% ipython --no-banner

In [1]: import numpy as np

In [2]: import numpy.linalg as la

In [3]: np.set_printoptions(suppress=True, linewidth=140)

In [4]: M = np.diag(5 * np.array([3, 1, 1, 3, -2, -3, 3, 1, 2])) + np.array([[3, 0, 1, 2, 2, 2, 2, 1, 1],
   ...:     [0, 2, 0, 0, 0, 3, 1, 2, 2],
   ...:     [0, 0, 2, 2, 2, 1, 3, 1, 2],
   ...:     [3, 0, 3, 0, 2, 2, 0, 3, 2],
   ...:     [2, 0, 1, 1, 0, 1, 3, 2, 0],
   ...:     [3, 3, 0, 3, 3, 0, 1, 2, 0],
   ...:     [1, 3, 1, 3, 2, 0, 3, 0, 2],
   ...:     [2, 3, 2, 1, 1, 0, 2, 1, 3],
   ...:     [3, 1, 2, 1, 2, 1, 2, 2, 2]])

In [5]: M
Out[5]: 
array([[ 18,   0,   1,   2,   2,   2,   2,   1,   1],
       [  0,   7,   0,   0,   0,   3,   1,   2,   2],
       [  0,   0,   7,   2,   2,   1,   3,   1,   2],
       [  3,   0,   3,  15,   2,   2,   0,   3,   2],
       [  2,   0,   1,   1, -10,   1,   3,   2,   0],
       [  3,   3,   0,   3,   3, -15,   1,   2,   0],
       [  1,   3,   1,   3,   2,   0,  18,   0,   2],
       [  2,   3,   2,   1,   1,   0,   2,   6,   3],
       [  3,   1,   2,   1,   2,   1,   2,   2,  12]])

In [6]: rng = np.random.default_rng(86)

In [7]: z = rng.permutation(9)

In [8]: z
Out[8]: array([8, 2, 1, 4, 6, 5, 7, 0, 3])

In [9]: other = M[z][:, z]

In [10]: np.diag(other)
Out[10]: array([ 12,   7,   7, -10,  18, -15,   6,  18,  15])

In [11]: np.round(np.sort(np.abs(la.eigvals(other))), 2)
Out[11]: array([ 3.46,  6.25,  7.89, 10.05, 12.99, 12.99, 16.08, 16.28, 24.32])

In [12]: np.trace(other)
Out[12]: np.int64(58)

In [13]: feats = np.load("x.npy")

In [14]: feats.round(2)
Out[14]: 
array([[0.57, 0.29, 0.  , 0.14],
       [0.14, 0.57, 0.14, 0.14],
       [0.3 , 0.2 , 0.3 , 0.2 ],
       [0.12, 0.12, 0.38, 0.38]])

In [15]: other = la.inv(feats)

In [16]: np.round(la.det(feats) * other, 2) + 0
Out[16]: 
array([[ 0.02, -0.02,  0.03, -0.02],
       [ 0.  ,  0.03, -0.01, -0.01],
       [-0.04, -0.01,  0.09, -0.03],
       [ 0.04,  0.  , -0.1 ,  0.08]])

In [17]: round(la.cond(feats), 2)
Out[17]: np.float64(11.47)

In [18]: (np.abs(other) > 1e-9).astype(int)
Out[18]: 
array([[1, 1, 1, 1],
       [1, 1, 1, 1],
       [1, 1, 1, 1],
       [1, 0, 1, 1]])

In [19]: np.round(feats @ other, 2) + 0
Out[19]: 
array([[1., 0., 0., 0.],
       [0., 1., 0., 0.],
       [0., 0., 1., 0.],
       [0., 0., 0., 1.]])

In [20]: other = feats / np.sqrt((feats ** 2).mean(axis=1, keepdims=True))

In [21]: other[0].round(2)
Out[21]: array([1.75, 0.87, 0.  , 0.44])

In [22]: la.matrix_rank(other) == la.matrix_rank(feats)
Out[22]: np.True_

In [23]: m1 = np.load("test17.npy")

In [24]: m1
Out[24]: 
array([[-1.56, -0.3 ,  0.1 ,  0.2 ],
       [-9.39, -2.3 , -0.2 ,  0.3 ],
       [ 1.19,  0.2 ,  0.9 , -0.8 ],
       [ 2.28,  0.6 ,  1.2 ,  0.  ],
       [ 2.05,  0.6 , -1.  , -0.3 ],
       [ 1.36,  0.4 , -0.6 ,  0.7 ],
       [-0.37, -0.2 , -1.6 , -1.  ],
       [ 2.91,  0.8 , -1.  ,  0.7 ],
       [-0.84, -0.2 , -0.4 ,  0.4 ],
       [-1.48, -0.4 , -2.  ,  0.3 ],
       [ 2.62,  0.7 , -0.3 ,  0.8 ],
       [ 0.39,  0.2 , -1.3 , -1.1 ],
       [ 8.46,  2.2 , -0.3 ,  0.5 ],
       [-2.2 , -0.4 ,  0.4 , -1.2 ],
       [ 0.75,  0.2 ,  0.7 ,  0.1 ],
       [-3.8 , -0.9 , -0.6 ,  0.6 ],
       [ 4.03,  1.  , -1.  , -0.5 ],
       [ 4.61,  1.2 ,  0.1 ,  0.4 ],
       [ 0.3 ,  0.1 , -0.2 ,  0.9 ],
       [-2.91, -0.7 ,  0.8 , -1.5 ],
       [ 4.58,  1.2 ,  0.6 , -1.5 ],
       [-1.7 , -0.5 , -0.4 , -0.3 ],
       [-1.55, -0.4 , -0.4 , -0.5 ],
       [ 2.16,  0.4 , -1.  ,  0.9 ]])

In [25]: z = m1[:, 1] > np.median(m1[:, 1])

In [26]: f = m1[z].mean(axis=0) - m1[~z].mean(axis=0)

In [27]: z.astype(int)
Out[27]: array([0, 0, 0, 1, 1, 1, 0, 1, 0, 0, 1, 0, 1, 0, 0, 0, 1, 1, 0, 0, 1, 0, 0, 1])

In [28]: ((m1 - m1.mean(axis=0)) @ f > 0).astype(int)
Out[28]: array([0, 0, 1, 1, 1, 1, 0, 1, 0, 0, 1, 0, 1, 0, 1, 0, 1, 1, 0, 0, 1, 0, 0, 1])

In [29]: P = m1 @ la.solve(m1.T @ m1, m1.T)

In [30]: np.allclose(P @ P, P)
Out[30]: True

In [31]: np.round(P @ m1[:, 1], 2)
Out[31]: 
array([-0.3, -2.3,  0.2,  0.6,  0.6,  0.4, -0.2,  0.8, -0.2, -0.4,  0.7,  0.2,  2.2, -0.4,  0.2, -0.9,  1. ,  1.2,  0.1, -0.7,  1.2, -0.5,
       -0.4,  0.4])

In [32]: x = np.array([0, -3, -1, 0])

In [33]: target = m1 @ x

In [34]: target.round(2)
Out[34]: 
array([ 0.8,  7.1, -1.5, -3. , -0.8, -0.6,  2.2, -1.4,  1. ,  3.2, -1.8,  0.7, -6.3,  0.8, -1.3,  3.3, -2. , -3.7, -0.1,  1.3, -4.2,  1.9,
        1.6, -0.2])

In [35]: np.round(la.solve(m1.T @ m1, m1.T @ target), 2) + 0
Out[35]: array([ 0., -3., -1.,  0.])

In [36]: np.round(la.pinv(m1) @ m1, 2) + 0
Out[36]: 
array([[1., 0., 0., 0.],
       [0., 1., 0., 0.],
       [0., 0., 1., 0.],
       [0., 0., 0., 1.]])

In [37]: np.round(la.lstsq(m1, target)[0], 2) + 0
Out[37]: array([ 0., -3., -1.,  0.])

In [38]: target = target + 0.02 * rng.normal(size=24)

In [39]: target.round(2)
Out[39]: 
array([ 0.81,  7.1 , -1.5 , -3.03, -0.8 , -0.6 ,  2.23, -1.4 ,  0.95,  3.22, -1.77,  0.7 , -6.27,  0.82, -1.3 ,  3.27, -2.02, -3.7 , -0.1 ,
        1.3 , -4.22,  1.88,  1.61, -0.17])

In [40]: b, *_ = la.lstsq(m1, target)

In [41]: b.round(2) + 0
Out[41]: array([ 0.01, -3.02, -1.01,  0.  ])

In [42]: b.round()
Out[42]: array([ 0., -3., -1.,  0.])

In [43]: np.round(m1.T @ (target - m1 @ b), 2) + 0
Out[43]: array([0., 0., 0., 0.])

In [44]: other = m1 + rng.integers(-2, 3, (24, 3)) @ rng.integers(-2, 3, (3, 4))

In [45]: other.round(2)
Out[45]: 
array([[ 1.44, -0.3 ,  1.1 , -1.8 ],
       [-7.39, -2.3 ,  0.8 ,  0.3 ],
       [-1.81,  0.2 , -1.1 , -2.8 ],
       [ 4.28,  2.6 ,  3.2 , -8.  ],
       [ 0.05, -0.4 , -2.  ,  5.7 ],
       [ 5.36,  4.4 ,  5.4 , -7.3 ],
       [ 1.63, -2.2 , -3.6 , -1.  ],
       [ 4.91,  0.8 ,  0.  ,  0.7 ],
       [ 1.16,  1.8 ,  3.6 ,  0.4 ],
       [-4.48, -0.4 , -3.  ,  2.3 ],
       [ 0.62,  1.7 ,  0.7 ,  2.8 ],
       [-0.61,  2.2 ,  0.7 , -3.1 ],
       [ 8.46,  1.2 , -1.3 ,  2.5 ],
       [-2.2 , -1.4 ,  0.4 ,  4.8 ],
       [ 4.75,  2.2 ,  4.7 , -3.9 ],
       [ 0.2 ,  2.1 ,  4.4 , -5.4 ],
       [ 2.03,  3.  ,  1.  , -0.5 ],
       [ 9.61,  1.2 ,  2.1 , -1.6 ],
       [-0.7 ,  2.1 ,  1.8 , -1.1 ],
       [ 1.09, -0.7 ,  1.8 , -5.5 ],
       [ 8.58,  4.2 ,  5.6 , -7.5 ],
       [-6.7 , -3.5 , -5.4 ,  7.7 ],
       [-5.55, -3.4 , -5.4 ,  5.5 ],
       [ 3.16,  0.4 , -1.  , -1.1 ]])

In [46]: np.round(la.svd(other - m1, compute_uv=False), 2) + 0
Out[46]: array([28.02,  8.98,  8.4 ,  0.  ])

In [47]: la.matrix_rank(other - m1, tol=1e-8)
Out[47]: np.int64(3)

In [48]: np.round(other.reshape(-1, 2), 2)
Out[48]: 
array([[ 1.44, -0.3 ],
       [ 1.1 , -1.8 ],
       [-7.39, -2.3 ],
       [ 0.8 ,  0.3 ],
       [-1.81,  0.2 ],
       [-1.1 , -2.8 ],
       [ 4.28,  2.6 ],
       [ 3.2 , -8.  ],
       [ 0.05, -0.4 ],
       [-2.  ,  5.7 ],
       [ 5.36,  4.4 ],
       [ 5.4 , -7.3 ],
       [ 1.63, -2.2 ],
       [-3.6 , -1.  ],
       [ 4.91,  0.8 ],
       [ 0.  ,  0.7 ],
       [ 1.16,  1.8 ],
       [ 3.6 ,  0.4 ],
       [-4.48, -0.4 ],
       [-3.  ,  2.3 ],
       [ 0.62,  1.7 ],
       [ 0.7 ,  2.8 ],
       [-0.61,  2.2 ],
       [ 0.7 , -3.1 ],
       [ 8.46,  1.2 ],
       [-1.3 ,  2.5 ],
       [-2.2 , -1.4 ],
       [ 0.4 ,  4.8 ],
       [ 4.75,  2.2 ],
       [ 4.7 , -3.9 ],
       [ 0.2 ,  2.1 ],
       [ 4.4 , -5.4 ],
       [ 2.03,  3.  ],
       [ 1.  , -0.5 ],
       [ 9.61,  1.2 ],
       [ 2.1 , -1.6 ],
       [-0.7 ,  2.1 ],
       [ 1.8 , -1.1 ],
       [ 1.09, -0.7 ],
       [ 1.8 , -5.5 ],
       [ 8.58,  4.2 ],
       [ 5.6 , -7.5 ],
       [-6.7 , -3.5 ],
       [-5.4 ,  7.7 ],
       [-5.55, -3.4 ],
       [-5.4 ,  5.5 ],
       [ 3.16,  0.4 ],
       [-1.  , -1.1 ]])

In [49]: np.round(other.ravel(order="F"), 2)
Out[49]: 
array([ 1.44, -7.39, -1.81,  4.28,  0.05,  5.36,  1.63,  4.91,  1.16, -4.48,  0.62, -0.61,  8.46, -2.2 ,  4.75,  0.2 ,  2.03,  9.61, -0.7 ,
        1.09,  8.58, -6.7 , -5.55,  3.16, -0.3 , -2.3 ,  0.2 ,  2.6 , -0.4 ,  4.4 , -2.2 ,  0.8 ,  1.8 , -0.4 ,  1.7 ,  2.2 ,  1.2 , -1.4 ,
        2.2 ,  2.1 ,  3.  ,  1.2 ,  2.1 , -0.7 ,  4.2 , -3.5 , -3.4 ,  0.4 ,  1.1 ,  0.8 , -1.1 ,  3.2 , -2.  ,  5.4 , -3.6 ,  0.  ,  3.6 ,
       -3.  ,  0.7 ,  0.7 , -1.3 ,  0.4 ,  4.7 ,  4.4 ,  1.  ,  2.1 ,  1.8 ,  1.8 ,  5.6 , -5.4 , -5.4 , -1.  , -1.8 ,  0.3 , -2.8 , -8.  ,
        5.7 , -7.3 , -1.  ,  0.7 ,  0.4 ,  2.3 ,  2.8 , -3.1 ,  2.5 ,  4.8 , -3.9 , -5.4 , -0.5 , -1.6 , -1.1 , -5.5 , -7.5 ,  7.7 ,  5.5 ,
       -1.1 ])

In [50]: np.round(other.reshape(2, -1), 2)
Out[50]: 
array([[ 1.44, -0.3 ,  1.1 , -1.8 , -7.39, -2.3 ,  0.8 ,  0.3 , -1.81,  0.2 , -1.1 , -2.8 ,  4.28,  2.6 ,  3.2 , -8.  ,  0.05, -0.4 ,
        -2.  ,  5.7 ,  5.36,  4.4 ,  5.4 , -7.3 ,  1.63, -2.2 , -3.6 , -1.  ,  4.91,  0.8 ,  0.  ,  0.7 ,  1.16,  1.8 ,  3.6 ,  0.4 ,
        -4.48, -0.4 , -3.  ,  2.3 ,  0.62,  1.7 ,  0.7 ,  2.8 , -0.61,  2.2 ,  0.7 , -3.1 ],
       [ 8.46,  1.2 , -1.3 ,  2.5 , -2.2 , -1.4 ,  0.4 ,  4.8 ,  4.75,  2.2 ,  4.7 , -3.9 ,  0.2 ,  2.1 ,  4.4 , -5.4 ,  2.03,  3.  ,
         1.  , -0.5 ,  9.61,  1.2 ,  2.1 , -1.6 , -0.7 ,  2.1 ,  1.8 , -1.1 ,  1.09, -0.7 ,  1.8 , -5.5 ,  8.58,  4.2 ,  5.6 , -7.5 ,
        -6.7 , -3.5 , -5.4 ,  7.7 , -5.55, -3.4 , -5.4 ,  5.5 ,  3.16,  0.4 , -1.  , -1.1 ]])

In [51]: t3 = other.reshape(24, 2, -1)

In [52]: np.swapaxes(t3, 1, 2)[5]
Out[52]: 
array([[ 5.36,  5.4 ],
       [ 4.4 , -7.3 ]])
